% ipython --no-banner

In [1]: import numpy as np

In [2]: np.set_printoptions(suppress=True, linewidth=140)

In [3]: def rd(a):
   ...:     return np.round(a, 2) + 0
   ...: 

In [4]: A = np.load("m.npy")

In [5]: A
Out[5]: 
array([[ 0, -1,  1, -3],
       [ 0,  0, -2,  0],
       [ 0,  0,  0, -2],
       [ 0,  0,  0,  0]])

In [6]: # rank 3

In [7]: Uu, sig, Vh = np.linalg.svd(A)

In [8]: rd(sig)
Out[8]: array([3.84, 2.  , 0.52, 0.  ])

In [9]: np.argmax(sig[:-1] / (sig[1:] + 1e-6)) + 1
Out[9]: np.int64(3)

In [10]: A2 = Uu[:, :3] @ np.diag(sig[:3]) @ Vh[:3]

In [11]: rd(A2)
Out[11]: 
array([[ 0., -1.,  1., -3.],
       [ 0.,  0., -2.,  0.],
       [ 0.,  0.,  0., -2.],
       [ 0.,  0.,  0.,  0.]])

In [12]: print(rd(np.abs(A - A2).max()))
0.0

In [13]: rd(np.linalg.norm(A - A2, 2)), sig[3]
Out[13]: (np.float64(0.0), np.float64(0.0))

In [14]: rd(np.linalg.norm(A - A2) / np.linalg.norm(A))
Out[14]: np.float64(0.0)

In [15]: np.unique(A.round(6), axis=0).shape
Out[15]: (4, 4)

In [16]: rd(A @ np.linalg.pinv(A) @ A)
Out[16]: 
array([[ 0., -1.,  1., -3.],
       [ 0.,  0., -2.,  0.],
       [ 0.,  0.,  0., -2.],
       [ 0.,  0.,  0.,  0.]])

In [17]: np.allclose(A[:-1].T @ np.linalg.lstsq(A[:-1].T, A[-1])[0], A[-1])
Out[17]: True

In [18]: rd(np.trace(np.linalg.pinv(A) @ A))
Out[18]: np.float64(3.0)

In [19]: rank = np.linalg.matrix_rank(A)

In [20]: rank
Out[20]: np.int64(3)

In [21]: ns = np.linalg.svd(A)[2][rank:].T

In [22]: np.allclose(A @ ns, 0)
Out[22]: True

In [23]: ns.shape
Out[23]: (4, 1)

In [24]: [int(np.linalg.matrix_rank(A[:, :j + 1])) for j in range(4)]
Out[24]: [0, 1, 2, 3]

In [25]: rng = np.random.default_rng(11)

In [26]: lab = rng.permutation(4)

In [27]: lab
Out[27]: array([3, 1, 0, 2])

In [28]: A2 = A[lab][:, lab]

In [29]: print(np.allclose(A2, A))
False

In [30]: rd(np.linalg.det(A.T))
Out[30]: np.float64(0.0)

In [31]: rd(np.linalg.eigvals(A))
Out[31]: array([0., 0., 0., 0.])

In [32]: rd(np.linalg.det(2 * A)), rd(np.linalg.det(A))
Out[32]: (np.float64(0.0), np.float64(0.0))

In [33]: rd(np.linalg.det(A[::-1]))
Out[33]: np.float64(0.0)

In [34]: np.poly(A)
Out[34]: array([1., 0., 0., 0., 0.])

In [35]: np.einsum("ii->", A)
Out[35]: np.int64(0)

In [36]: arr = np.load("mat.npy")

In [37]: arr
Out[37]: 
array([[ -3.94,  -9.52,   3.89,  -1.97, -17.29,  -1.97, -17.29,  -3.83],
       [ -3.94,  -9.47,   3.87,  -1.97, -17.22,  -1.97, -17.22,  -3.81],
       [ -3.39,  -5.71,   2.88,  -1.7 , -11.47,  -1.7 , -11.47,  -2.52],
       [ -3.34,  -5.41,   2.79,  -1.67, -10.98,  -1.67, -10.98,  -2.42],
       [ -2.75,  -2.8 ,   1.89,  -1.38,  -6.58,  -1.38,  -6.58,  -1.57],
       [ -2.74,  -2.74,   1.87,  -1.37,  -6.49,  -1.37,  -6.49,  -1.55],
       [ -2.42,  -1.82,   1.46,  -1.21,  -4.74,  -1.21,  -4.74,  -1.26],
       [ -2.38,  -1.74,   1.42,  -1.19,  -4.58,  -1.19,  -4.58,  -1.24],
       [ -2.06,  -1.09,   1.06,  -1.03,  -3.22,  -1.03,  -3.22,  -1.03],
       [ -1.86,  -0.81,   0.87,  -0.93,  -2.54,  -0.93,  -2.54,  -0.94],
       [ -1.77,  -0.71,   0.78,  -0.89,  -2.27,  -0.89,  -2.27,  -0.9 ],
       [ -1.75,  -0.68,   0.76,  -0.87,  -2.2 ,  -0.87,  -2.2 ,  -0.89],
       [ -1.65,  -0.58,   0.68,  -0.82,  -1.94,  -0.82,  -1.94,  -0.85],
       [ -1.57,  -0.52,   0.62,  -0.79,  -1.76,  -0.79,  -1.76,  -0.82],
       [ -1.41,  -0.41,   0.49,  -0.7 ,  -1.4 ,  -0.7 ,  -1.4 ,  -0.76],
       [ -0.96,  -0.24,   0.23,  -0.48,  -0.7 ,  -0.48,  -0.7 ,  -0.61],
       [ -0.8 ,  -0.21,   0.16,  -0.4 ,  -0.53,  -0.4 ,  -0.53,  -0.55],
       [ -0.79,  -0.21,   0.16,  -0.4 ,  -0.52,  -0.4 ,  -0.52,  -0.54],
       [ -0.63,  -0.18,   0.1 ,  -0.32,  -0.38,  -0.32,  -0.38,  -0.46],
       [ -0.53,  -0.16,   0.07,  -0.27,  -0.3 ,  -0.27,  -0.3 ,  -0.41],
       [ -0.45,  -0.15,   0.05,  -0.22,  -0.24,  -0.22,  -0.24,  -0.36],
       [ -0.44,  -0.15,   0.05,  -0.22,  -0.24,  -0.22,  -0.24,  -0.36],
       [ -0.44,  -0.15,   0.05,  -0.22,  -0.24,  -0.22,  -0.24,  -0.36],
       [ -0.12,  -0.05,   0.  ,  -0.06,  -0.06,  -0.06,  -0.06,  -0.12],
       [ -0.12,  -0.05,   0.  ,  -0.06,  -0.06,  -0.06,  -0.06,  -0.11],
       [  0.32,   0.22,   0.03,   0.16,   0.17,   0.16,   0.17,   0.37],
       [  0.53,   0.44,   0.07,   0.27,   0.3 ,   0.27,   0.3 ,   0.69],
       [  0.62,   0.57,   0.1 ,   0.31,   0.37,   0.31,   0.37,   0.85],
       [  0.64,   0.58,   0.1 ,   0.32,   0.38,   0.32,   0.38,   0.87],
       [  0.76,   0.77,   0.14,   0.38,   0.49,   0.38,   0.49,   1.1 ],
       [  0.86,   0.96,   0.18,   0.43,   0.59,   0.43,   0.59,   1.31],
       [  1.02,   1.29,   0.26,   0.51,   0.77,   0.51,   0.77,   1.66],
       [  1.14,   1.58,   0.32,   0.57,   0.93,   0.57,   0.93,   1.96],
       [  1.18,   1.69,   0.35,   0.59,   1.  ,   0.59,   1.  ,   2.08],
       [  1.68,   3.43,   0.7 ,   0.84,   2.02,   0.84,   2.02,   3.67],
       [  1.88,   4.34,   0.88,   0.94,   2.59,   0.94,   2.59,   4.46],
       [  1.97,   4.86,   0.98,   0.99,   2.91,   0.99,   2.91,   4.89],
       [  2.23,   6.37,   1.24,   1.11,   3.89,   1.11,   3.89,   6.1 ],
       [  2.57,   8.82,   1.65,   1.28,   5.52,   1.28,   5.52,   7.98],
       [  3.09,  13.75,   2.39,   1.55,   8.96,   1.55,   8.96,  11.59],
       [  3.37,  16.99,   2.85,   1.69,  11.29,   1.69,  11.29,  13.87],
       [  3.39,  17.24,   2.88,   1.7 ,  11.48,   1.7 ,  11.48,  14.05],
       [  3.4 ,  17.27,   2.88,   1.7 ,  11.5 ,   1.7 ,  11.5 ,  14.07],
       [  3.4 ,  17.29,   2.89,   1.7 ,  11.51,   1.7 ,  11.51,  14.08],
       [  3.41,  17.44,   2.91,   1.71,  11.62,   1.71,  11.62,  14.18],
       [  3.65,  20.7 ,   3.34,   1.83,  14.02,   1.83,  14.02,  16.43]])

In [38]: # column 5 repeats column 3

In [39]: Xc = arr - arr.mean(axis=0)

In [40]: vecs = np.linalg.svd(Xc)[2][:6]

In [41]: A2 = Xc - Xc @ vecs.T @ vecs

In [42]: rd(np.linalg.norm(A2) / np.linalg.norm(Xc))
Out[42]: np.float64(0.0)

In [43]: rd(np.diag(vecs.T @ vecs))
Out[43]: array([1. , 1. , 1. , 0.5, 0.5, 0.5, 0.5, 1. ])

In [44]: rd((Xc @ vecs.T).std(axis=0))
Out[44]: array([12.9 ,  2.84,  0.97,  0.  ,  0.  ,  0.  ])

In [45]: dist = np.linalg.norm(arr[:, None] - arr[None], axis=-1)

In [46]: (dist + 1e9 * np.eye(46)).round(6).argmin(axis=1)
Out[46]: 
array([ 1,  0,  3,  2,  5,  4,  7,  6,  9, 10, 11, 10, 13, 12, 13, 16, 17, 16, 19, 20, 21, 22, 21, 24, 23, 26, 27, 28, 27, 30, 29, 32, 33,
       32, 35, 36, 35, 36, 37, 40, 41, 42, 43, 42, 43, 44])

In [47]: print(dist.shape)
(46, 46)

In [48]: np.unravel_index(dist.round(6).argmax(), dist.shape)
Out[48]: (np.int64(0), np.int64(45))

In [49]: rd(dist[:5, :5])
Out[49]: 
array([[ 0.  ,  0.11,  9.24, 10.01, 16.91],
       [ 0.11,  0.  ,  9.13,  9.9 , 16.79],
       [ 9.24,  9.13,  0.  ,  0.77,  7.67],
       [10.01,  9.9 ,  0.77,  0.  ,  6.9 ],
       [16.91, 16.79,  7.67,  6.9 ,  0.  ]])

In [50]: Xc = arr - arr.mean(axis=0)

In [51]: Uu, sig, Vh = np.linalg.svd(Xc, full_matrices=False)

In [52]: np.searchsorted(np.cumsum(sig ** 2) / (sig ** 2).sum(), 0.9) + 1
Out[52]: np.int64(1)

In [53]: np.abs(Vh[0]).argmax()
Out[53]: np.int64(1)

In [54]: rd(Vh[0] * np.sign(Vh[0, np.abs(Vh[0]).argmax()]))
Out[54]: array([0.16, 0.54, 0.02, 0.08, 0.5 , 0.08, 0.5 , 0.4 ])

In [55]: rd(Xc.mean(axis=0))
Out[55]: array([0., 0., 0., 0., 0., 0., 0., 0.])

In [56]: rd((sig ** 2).sum() ** 2 / (sig ** 4).sum())
Out[56]: np.float64(1.11)
